In [1]: import numpy as np

In [2]: np.set_printoptions(precision=1, suppress=True, linewidth=100, legacy="1.25")

In [3]: rng = np.random.default_rng(9038)

In [4]: labels = rng.integers(0, 3, 4)

In [5]: E = np.triu((labels[:, None] == labels) & (rng.random((4, 4)) < 0.8), 1).astype(int)

In [6]: E += E.T

In [7]: E
Out[7]: 
array([[0, 0, 0, 0],
       [0, 0, 1, 1],
       [0, 1, 0, 0],
       [0, 1, 0, 0]])

In [8]: W = np.array([[1, 0], [0, 2], [2, 1], [0, 2]])

In [9]: coef = np.array([4, 6])

In [10]: act = np.maximum(E @ W + coef, 0)

In [11]: act
Out[11]: 
array([[4, 6],
       [6, 9],
       [4, 8],
       [4, 8]])

In [12]: (act > 0).astype(int)
Out[12]: 
array([[1, 1],
       [1, 1],
       [1, 1],
       [1, 1]])

In [13]: print((act > 0).mean(axis=0))
[1. 1.]

In [14]: W2 = np.array([[2, -1], [-2, 2]])

In [15]: print(act @ W2)
[[-4  8]
 [-6 12]
 [-8 12]
 [-8 12]]

In [16]: print((act @ W2).round(6).argmax(axis=1))
[1 1 1 1]

In [17]: U, sig, vt = np.linalg.svd(act)

In [18]: sig
Out[18]: array([18.1,  1.1])

In [19]: A2 = U[:, :1] @ np.diag(sig[:1]) @ vt[:1]

In [20]: np.linalg.matrix_rank(act, rtol=0.05)
Out[20]: 2

In [21]: np.linalg.matrix_rank(A2)
Out[21]: 1

In [22]: print(np.round(np.linalg.eigvalsh(E).min(), 1))
-1.4

In [23]: np.all(np.linalg.eigvalsh(E) > 0)
Out[23]: False

In [24]: print(E @ E)
[[0 0 0 0]
 [0 2 0 0]
 [0 0 1 1]
 [0 0 1 1]]

In [25]: np.argwhere(np.triu(E))
Out[25]: 
array([[1, 2],
       [1, 3]])

In [26]: E.sum(axis=0)
Out[26]: array([0, 2, 1, 1])

In [27]: Lm = np.diag(E.sum(axis=1)) - E

In [28]: np.round(np.linalg.eigvalsh(Lm), 1) + 0
Out[28]: array([0., 0., 1., 3.])

In [29]: Lm
Out[29]: 
array([[ 0,  0,  0,  0],
       [ 0,  2, -1, -1],
       [ 0, -1,  1,  0],
       [ 0, -1,  0,  1]])

In [30]: (np.linalg.eigvalsh(Lm) < 1e-8).sum()
Out[30]: 2
